% ipython --no-banner

In [1]: import numpy as np

In [2]: np.set_printoptions(suppress=True, linewidth=100)

In [3]: mat = np.array([[-2, 0, 1, 0, 0], [0, 0, 0, 4, 0], [5, 5, 0, 0, 0], [0, 3, -2, 0, 0]])

In [4]: print(mat)
[[-2  0  1  0  0]
 [ 0  0  0  4  0]
 [ 5  5  0  0  0]
 [ 0  3 -2  0  0]]

In [5]: other = mat / np.linalg.norm(mat, axis=1, keepdims=True)

In [6]: gram = other @ other.T

In [7]: print((np.abs(gram) > 0.9).astype(int))
[[1 0 0 0]
 [0 1 0 0]
 [0 0 1 0]
 [0 0 0 1]]

In [8]: print((gram - 2 * np.eye(4)).round(6).argmax(axis=1))
[1 0 3 2]

In [9]: vec = np.array([-1, 1, 7, -5, -9])

In [10]: a = np.maximum(mat @ vec, 0)

In [11]: print(np.maximum(mat @ (3 * vec), 0))
[27  0  0  0]

In [12]: print(mat * (a > 1e-9)[:, None])
[[-2  0  1  0  0]
 [ 0  0  0  0  0]
 [ 0  0  0  0  0]
 [ 0  0  0  0  0]]

In [13]: print(a)
[9 0 0 0]

In [14]: feats = np.loadtxt("test12.csv", delimiter=",")

In [15]: print(feats.round(2))
[[-0.57 -0.09  0.28  0.77]
 [ 0.04 -0.97  0.19 -0.15]
 [ 0.48 -0.19 -0.64  0.57]
 [ 0.66  0.13  0.69  0.26]]

In [16]: # orthonormal columns

In [17]: vec = np.array([0, 3, 0, 1])

In [18]: print(np.round(np.sort(np.abs(np.degrees(np.angle(np.linalg.eigvals(feats))))), 2))
[  0.   164.04 164.04 180.  ]

In [19]: A = np.array([[1, 0, 1], [0, 2, 2], [0, 0, 2]])

In [20]: print(A)
[[1 0 1]
 [0 2 2]
 [0 0 2]]

In [21]: T = np.stack([A, 4 * A, A[::-1]])

In [22]: print(np.round(np.linalg.norm(T, axis=(1, 2)), 2))
[ 3.74 14.97  3.74]

In [23]: print((T @ A.T).shape)
(3, 3, 3)

In [24]: vals, vecs = np.linalg.eig(A)

In [25]: print(vals)
[1. 2. 2.]

In [26]: print(np.round(np.sort(np.linalg.eigvals(A.T)), 2))
[1. 2. 2.]

In [27]: other = A / np.sqrt((A ** 2).mean(axis=1, keepdims=True))

In [28]: print(other[0].round(2))
[1.22 0.   1.22]

In [29]: print(np.linalg.matrix_rank(A - A.mean(axis=1, keepdims=True)))
2

In [30]: print(np.round(np.linalg.norm(other, axis=1), 2))
[1.73 1.73 1.73]

In [31]: print(np.round(A - A.mean(axis=1, keepdims=True), 2))
[[ 0.33 -0.67  0.33]
 [-1.33  0.67  0.67]
 [-0.67 -0.67  1.33]]

In [32]: X = np.loadtxt("a.csv", delimiter=",")

In [33]: print(X)
[[ 3. -9. -7.  5.]
 [ 6.  8.  6.  1.]
 [ 0.  1. 16. -5.]
 [-4.  3. -6.  1.]]

In [34]: rng = np.random.default_rng(425972)

In [35]: z = rng.permutation(4)

In [36]: print(z)
[1 0 2 3]

In [37]: other = X[z][:, z]

In [38]: print(round(float(np.linalg.det(other)), 2), np.round(np.linalg.det(X[z]), 2))
2354.0 -2354.0

In [39]: print(np.diag(other))
[ 8.  3. 16.  1.]

In [40]: K = np.load("mat.npy")

In [41]: print(K)
[[-6 -7  8  6]
 [ 9 -6  6  9]
 [ 2  1  0 -6]
 [ 1  6 -2 -9]]

In [42]: hat = np.triu(np.array([[2, 0, 5, 3], [4, 2, -1, 2], [4, 3, -1, 4], [-4, 3, 4, 5]]), 1) + np.eye(4)

In [43]: other = hat @ K @ np.linalg.inv(hat)

In [44]: print(np.round(np.poly(other), 2))
[   1.   21.  113.  114. 2160.]

In [45]: print(np.linalg.matrix_rank(other))
4

In [46]: F = np.load("sample2.npy")

In [47]: print(F)
[[ 3.  2.  0.]
 [ 2.  1.  2.]
 [ 0.  2. -2.]]

In [48]: # equal to its transpose

In [49]: print(round(float(np.linalg.eigvalsh(F).min()), 2))
-3.14

In [50]: print(np.all(np.linalg.eigvalsh(F) > 0))
False

In [51]: u = np.array([0, 3, 1])

In [52]: print(np.convolve(F[0], u))
[0. 9. 9. 2. 0.]

In [53]: print(np.cross(F[0, :3], F[1, :3]))
[ 4. -6. -1.]

In [54]: print(np.correlate(F[0], F[1], "full"))
[6. 7. 8. 4. 0.]

In [55]: vals, vecs = np.linalg.eig(F)

In [56]: print(np.round(np.sort(np.linalg.eigvals(F @ F)), 2))
[ 0.52  9.89 19.59]

In [57]: print(np.round(np.sort(np.linalg.eigvals(np.linalg.inv(F))), 2))
[-0.32  0.23  1.39]

In [58]: print(vals.round(2))
[ 4.43  0.72 -3.14]

In [59]: print(np.round(np.sort(np.linalg.eigvals(F.T)), 2))
[-3.14  0.72  4.43]

In [60]: M = np.load("dump.npy")

In [61]: print(M.round(2))
[[ 0.92 -0.38]
 [-0.38 -0.92]]

In [62]: # columns are unit length and at right angles

In [63]: vals, vecs = np.linalg.eigh(F)

In [64]: vec = np.array([0, 5, 3])

In [65]: print(np.abs(F).sum(axis=1).max(), np.round(np.abs(vals).max(), 2))
5.0 4.43

In [66]: print(np.round(vecs * np.maximum(vals, 0) @ vecs.T, 2))
[[3.08 1.75 0.43]
 [1.75 1.76 0.68]
 [0.43 0.68 0.31]]

In [67]: print(np.round(vecs * np.abs(vals) @ vecs.T, 2))
[[ 3.16  1.51  0.86]
 [ 1.51  2.51 -0.64]
 [ 0.86 -0.64  2.62]]

In [68]: print(np.round(np.linalg.eigvalsh(F[1:, 1:]), 2))
[-3.  2.]

In [69]: print((np.sign(vecs[:, -1].round(6)) == np.sign(vecs[0, -1].round(6))).astype(int))
[1 1 1]

In [70]: print(vec @ F @ vec)
67.0

In [71]: vals, vecs = np.linalg.eigh(M)

In [72]: vec = np.array([0, 2])

In [73]: print(np.round(vecs * np.maximum(vals, 0) @ vecs.T, 2))
[[ 0.96 -0.19]
 [-0.19  0.04]]

In [74]: print(round(np.abs(M).sum(axis=1).max(), 2), np.abs(vals).max())
1.31 1.0

In [75]: print((np.sign(vecs[:, -1].round(6)) == np.sign(vecs[0, -1].round(6))).astype(int))
[1 0]

In [76]: print(np.round(vecs * np.abs(vals) @ vecs.T, 2) + 0)
[[1. 0.]
 [0. 1.]]

In [77]: print(np.round(np.linalg.eigvalsh(M[1:, 1:]), 2))
[-0.92]

In [78]: def softmax(z):
    ...:     e = np.exp(z - z.max(axis=-1, keepdims=True))
    ...:     return e / e.sum(axis=-1, keepdims=True)
    ...: 

In [79]: print(np.round(softmax(M).sum(axis=1), 2))
[1. 1.]

In [80]: print(np.round(softmax(10 * M[1]), 2) + 0)
[1. 0.]

In [81]: print(np.round(softmax(M[1] + -1), 2))
[0.63 0.37]

In [82]: print(np.round(softmax(M[1]), 2))
[0.63 0.37]

In [83]: scores = M @ M.T / np.sqrt(2)

In [84]: print(np.round(softmax(scores + np.triu(np.full(scores.shape, -np.inf), 1)), 2))
[[1.   0.  ]
 [0.33 0.67]]

In [85]: print(np.round(softmax(scores)[1] @ M, 2))
[ 0.05 -0.75]

In [86]: print(np.round(softmax(scores), 2))
[[0.67 0.33]
 [0.33 0.67]]
